>>> import numpy as np
>>> np.set_printoptions(suppress=True, linewidth=140)
>>> feats = np.load("dump.npy")
>>> feats
array([[1.  , 0.2 , 0.04, 0.01, 0.  , 0.  , 0.  , 0.  ],
       [0.2 , 1.  , 0.2 , 0.04, 0.01, 0.  , 0.  , 0.  ],
       [0.04, 0.2 , 1.  , 0.2 , 0.04, 0.01, 0.  , 0.  ],
       [0.01, 0.04, 0.2 , 1.  , 0.2 , 0.04, 0.01, 0.  ],
       [0.  , 0.01, 0.04, 0.2 , 1.  , 0.2 , 0.04, 0.01],
       [0.  , 0.  , 0.01, 0.04, 0.2 , 1.  , 0.2 , 0.04],
       [0.  , 0.  , 0.  , 0.01, 0.04, 0.2 , 1.  , 0.2 ],
       [0.  , 0.  , 0.  , 0.  , 0.01, 0.04, 0.2 , 1.  ]])
>>> # symmetric
>>> vals, V = np.linalg.eigh(feats)
>>> vec = np.array([-5, -2, -3, 4, 2, -1, 1, 2])
>>> np.abs(feats).sum(axis=1).max(), np.round(np.abs(vals).max(), 2)
(np.float64(1.5), np.float64(1.45))
>>> vec @ feats @ vec
np.float64(67.9)
>>> round(float(vec @ feats @ vec / (vec @ vec)), 2), round(float(vals[0]), 2), round(vals[-1], 2)
(1.06, 0.68, np.float64(1.45))
>>> np.round(V * np.maximum(vals, 0) @ V.T, 2) + 0
array([[1.  , 0.2 , 0.04, 0.01, 0.  , 0.  , 0.  , 0.  ],
       [0.2 , 1.  , 0.2 , 0.04, 0.01, 0.  , 0.  , 0.  ],
       [0.04, 0.2 , 1.  , 0.2 , 0.04, 0.01, 0.  , 0.  ],
       [0.01, 0.04, 0.2 , 1.  , 0.2 , 0.04, 0.01, 0.  ],
       [0.  , 0.01, 0.04, 0.2 , 1.  , 0.2 , 0.04, 0.01],
       [0.  , 0.  , 0.01, 0.04, 0.2 , 1.  , 0.2 , 0.04],
       [0.  , 0.  , 0.  , 0.01, 0.04, 0.2 , 1.  , 0.2 ],
       [0.  , 0.  , 0.  , 0.  , 0.01, 0.04, 0.2 , 1.  ]])
>>> np.linalg.norm(feats, axis=1).argmax()
np.int64(3)
>>> np.round(np.linalg.norm(feats, axis=0), 2)
array([1.02, 1.04, 1.04, 1.04, 1.04, 1.04, 1.04, 1.02])
>>> round(feats[6] @ feats[3], 2)
np.float64(0.04)
>>> print(np.round(np.linalg.norm(feats, "nuc"), 2))
8.0
>>> np.round(np.linalg.norm(feats, axis=1), 2)
array([1.02, 1.04, 1.04, 1.04, 1.04, 1.04, 1.04, 1.02])
>>> round(float(np.linalg.norm(feats[6], 1)), 2), round(float(np.linalg.norm(feats[6], np.inf)), 2)
(1.45, 1.0)
>>> feats - feats[0]
array([[ 0.  ,  0.  ,  0.  ,  0.  ,  0.  ,  0.  ,  0.  ,  0.  ],
       [-0.8 ,  0.8 ,  0.16,  0.03,  0.01,  0.  ,  0.  ,  0.  ],
       [-0.96,  0.  ,  0.96,  0.19,  0.04,  0.01,  0.  ,  0.  ],
       [-0.99, -0.16,  0.16,  0.99,  0.2 ,  0.04,  0.01,  0.  ],
       [-1.  , -0.19,  0.  ,  0.19,  1.  ,  0.2 ,  0.04,  0.01],
       [-1.  , -0.2 , -0.03,  0.03,  0.2 ,  1.  ,  0.2 ,  0.04],
       [-1.  , -0.2 , -0.04,  0.  ,  0.04,  0.2 ,  1.  ,  0.2 ],
       [-1.  , -0.2 , -0.04, -0.01,  0.01,  0.04,  0.2 ,  1.  ]])
>>> np.round(feats.mean(axis=0), 2)
array([0.16, 0.18, 0.19, 0.19, 0.19, 0.19, 0.18, 0.16])
>>> np.round(np.linalg.svd(feats, compute_uv=False), 2)
array([1.45, 1.32, 1.16, 1.  , 0.88, 0.79, 0.72, 0.68])
>>> feats.shape
(8, 8)
>>> np.linalg.rank(feats)
Traceback (most recent call last):
  File "<python-input-21>", line 1, in <module>
    np.linalg.rank(feats)
    ^^^^^^^^^^^^^^
AttributeError: module 'numpy.linalg' has no attribute 'rank'
>>> round(float(np.linalg.norm(feats)), 2)
2.93
>>> feats.sum(axis=0)
array([1.25, 1.45, 1.49, 1.5 , 1.5 , 1.49, 1.45, 1.25])
>>> print(np.linalg.matrix_rank(feats))
8
>>> np.diff(feats, axis=0)
array([[-0.8 ,  0.8 ,  0.16,  0.03,  0.01,  0.  ,  0.  ,  0.  ],
       [-0.16, -0.8 ,  0.8 ,  0.16,  0.03,  0.01,  0.  ,  0.  ],
       [-0.03, -0.16, -0.8 ,  0.8 ,  0.16,  0.03,  0.01,  0.  ],
       [-0.01, -0.03, -0.16, -0.8 ,  0.8 ,  0.16,  0.03,  0.01],
       [ 0.  , -0.01, -0.03, -0.16, -0.8 ,  0.8 ,  0.16,  0.03],
       [ 0.  ,  0.  , -0.01, -0.03, -0.16, -0.8 ,  0.8 ,  0.16],
       [ 0.  ,  0.  ,  0.  , -0.01, -0.03, -0.16, -0.8 ,  0.8 ]])
>>> feats.sum(axis=1)
array([1.25, 1.45, 1.49, 1.5 , 1.5 , 1.49, 1.45, 1.25])
>>> vals, V = np.linalg.eigvalsh(feats)
Traceback (most recent call last):
  File "<python-input-27>", line 1, in <module>
    vals, V = np.linalg.eigvalsh(feats)
    ^^^^^^^
ValueError: too many values to unpack (expected 2)
>>> vals, V = np.linalg.eigh(feats)
>>> vals.sum(), np.trace(feats)
(np.float64(8.0), np.float64(8.0))
>>> np.round(V @ np.diag(vals) @ V.T, 2) + 0
array([[1.  , 0.2 , 0.04, 0.01, 0.  , 0.  , 0.  , 0.  ],
       [0.2 , 1.  , 0.2 , 0.04, 0.01, 0.  , 0.  , 0.  ],
       [0.04, 0.2 , 1.  , 0.2 , 0.04, 0.01, 0.  , 0.  ],
       [0.01, 0.04, 0.2 , 1.  , 0.2 , 0.04, 0.01, 0.  ],
       [0.  , 0.01, 0.04, 0.2 , 1.  , 0.2 , 0.04, 0.01],
       [0.  , 0.  , 0.01, 0.04, 0.2 , 1.  , 0.2 , 0.04],
       [0.  , 0.  , 0.  , 0.01, 0.04, 0.2 , 1.  , 0.2 ],
       [0.  , 0.  , 0.  , 0.  , 0.01, 0.04, 0.2 , 1.  ]])
>>> vals.round(2)
array([0.68, 0.72, 0.79, 0.88, 1.  , 1.16, 1.32, 1.45])
>>> u = np.array([0, 1, 2])
>>> print(np.round(np.correlate(feats[5], feats[1], "full"), 2) + 0)
[0.   0.   0.   0.   0.   0.   0.   0.01 0.04 0.12 0.42 1.08 0.41 0.08 0.01]
>>> np.array([np.convolve(row, u, "same") for row in feats])
array([[1.  , 2.2 , 0.44, 0.09, 0.02, 0.  , 0.  , 0.  ],
       [0.2 , 1.4 , 2.2 , 0.44, 0.09, 0.02, 0.  , 0.  ],
       [0.04, 0.28, 1.4 , 2.2 , 0.44, 0.09, 0.02, 0.  ],
       [0.01, 0.06, 0.28, 1.4 , 2.2 , 0.44, 0.09, 0.02],
       [0.  , 0.01, 0.06, 0.28, 1.4 , 2.2 , 0.44, 0.09],
       [0.  , 0.  , 0.01, 0.06, 0.28, 1.4 , 2.2 , 0.44],
       [0.  , 0.  , 0.  , 0.01, 0.06, 0.28, 1.4 , 2.2 ],
       [0.  , 0.  , 0.  , 0.  , 0.01, 0.06, 0.28, 1.4 ]])
>>> data = np.load("out7.npy")
>>> data
array([[-3, -3,  1,  3,  2],
       [ 2, -3, -3,  1,  3],
       [ 3,  2, -3, -3,  1],
       [ 1,  3,  2, -3, -3],
       [-3,  1,  3,  2, -3]])
>>> # null space of dimension 1
>>> rk = np.linalg.matrix_rank(data)
>>> rk
np.int64(4)
>>> ns = np.linalg.svd(data)[2][rk:].T
>>> [int(np.linalg.matrix_rank(data[:, :j + 1])) for j in range(5)]
[1, 2, 3, 4, 4]
>>> [int(np.linalg.matrix_rank(data[:i])) for i in range(1, len(data) + 1)]
[1, 2, 3, 4, 4]
>>> np.linalg.matrix_rank(data.T @ data), np.linalg.matrix_rank(data @ data.T)
(np.int64(4), np.int64(4))
>>> np.allclose(data @ ns, 0)
True
>>> ns.shape
(5, 1)
>>> np.round(ns @ ns.T, 2)
array([[0.2, 0.2, 0.2, 0.2, 0.2],
       [0.2, 0.2, 0.2, 0.2, 0.2],
       [0.2, 0.2, 0.2, 0.2, 0.2],
       [0.2, 0.2, 0.2, 0.2, 0.2],
       [0.2, 0.2, 0.2, 0.2, 0.2]])
>>> [int(np.linalg.matrix_rank(np.delete(data, i, axis=0))) for i in range(5)]
[4, 4, 4, 4, 4]
>>> X = np.load("block4.npy")
>>> X
array([[ 0.  ,  0.68,  0.53, -0.65, -0.29],
       [-0.96,  0.96,  0.99, -1.  ,  0.78],
       [-0.5 ,  0.49, -0.94,  0.79,  0.78],
       [-0.79,  0.95,  0.94, -1.  ,  0.87],
       [ 0.95, -1.  , -0.43, -0.4 ,  0.57],
       [-0.15,  0.04, -0.81,  0.95, -0.35],
       [-0.52,  0.9 ,  0.75,  0.8 , -0.96],
       [-0.99,  0.92, -0.47,  0.51,  0.96],
       [-0.04,  0.92, -0.73, -0.24,  0.27],
       [ 0.99, -0.94, -0.98,  0.97, -0.91],
       [ 0.97, -0.71, -0.28, -1.  ,  0.99],
       [ 0.34, -0.52,  0.47, -1.  ,  0.98],
       [ 0.9 , -0.32,  0.93, -0.99, -0.62],
       [ 0.17,  0.18, -0.88,  0.74,  0.19],
       [-0.26,  0.98,  0.54, -0.51, -0.75],
       [-0.99,  1.  ,  0.16,  0.36,  0.38],
       [ 0.24,  0.22, -0.36, -0.6 ,  0.52]])
>>> Ac = (X - X.mean(axis=0)) / X.std(axis=0)
>>> Ac.std(axis=0)
array([1., 1., 1., 1., 1.])
>>> np.argwhere(np.abs(Ac) > 2)
array([], shape=(0, 2), dtype=int64)
>>> b = np.linalg.lstsq(np.delete(Ac, 2, axis=1), Ac[:, 2])[0]
>>> round(1 - np.var(Ac[:, 2] - np.delete(Ac, 2, axis=1) @ b), 2)
np.float64(0.87)
>>> W1 = np.array([[1, 2, 0, 2, 2],
...     [5, 2, 1, 4, 3],
...     [0, 2, 5, 0, 4],
...     [4, 0, 1, 3, 4],
...     [0, 4, 0, 2, 0]])
>>> b = np.array([1, -1, -2, 1, -3])
>>> H = np.maximum(X @ W1 + b, 0)
>>> (H > 0).astype(int)
array([[1, 1, 1, 1, 0],
       [1, 1, 1, 1, 0],
       [1, 1, 0, 1, 0],
       [1, 1, 1, 1, 0],
       [0, 1, 0, 0, 0],
       [1, 0, 0, 1, 0],
       [1, 0, 1, 1, 1],
       [1, 1, 0, 1, 0],
       [1, 1, 0, 1, 0],
       [1, 0, 0, 1, 0],
       [0, 1, 0, 0, 0],
       [0, 1, 0, 0, 0],
       [0, 0, 1, 0, 0],
       [1, 0, 0, 1, 0],
       [1, 0, 1, 1, 0],
       [1, 1, 1, 1, 1],
       [0, 1, 0, 1, 0]])
>>> np.linalg.matrix_rank(H)
np.int64(5)
>>> W2 = np.array([[5, 4, 0], [2, -5, 1], [-2, 5, 1], [-4, 1, 5], [-2, -4, 1]])
>>> print((H @ W2).round(6).argmax(axis=1))
[1 2 2 2 0 1 1 2 2 1 0 0 1 1 1 1 2]
>>> W1 @ W2
array([[ -3, -12,  14],
       [  5,   7,  26],
       [-14,  -1,  11],
       [ -2,   8,  20],
       [  0, -18,  14]])
>>> u = np.array([-3, 3, 3])
>>> np.round(np.polyval(u, X[13]), 2)
array([ 3.42,  3.44, -1.96,  3.58,  3.46])
>>> np.round(np.convolve(X[13], u), 2)
array([-0.51, -0.03,  3.69, -4.32, -0.99,  2.79,  0.57])
>>> W0 = np.load("test17.npy")
>>> W0
array([[4., 0., 0., 3.],
       [0., 4., 3., 0.],
       [0., 3., 4., 0.],
       [3., 0., 0., 4.]])
>>> left, sig, VT = np.linalg.svd(W0, full_matrices=False)
>>> print(np.round(left.T @ W0 @ VT.T, 2) + 0)
[[7. 0. 0. 0.]
 [0. 7. 0. 0.]
 [0. 0. 1. 0.]
 [0. 0. 0. 1.]]
>>> np.cumsum(sig ** 2) / np.sum(sig ** 2)
array([0.49, 0.98, 0.99, 1.  ])
>>> np.round(sig / sig[0], 2)
array([1.  , 1.  , 0.14, 0.14])
>>> np.round(VT @ VT.T, 2) + 0
array([[1., 0., 0., 0.],
       [0., 1., 0., 0.],
       [0., 0., 1., 0.],
       [0., 0., 0., 1.]])
>>> (sig > 1e-8).sum()
np.int64(4)
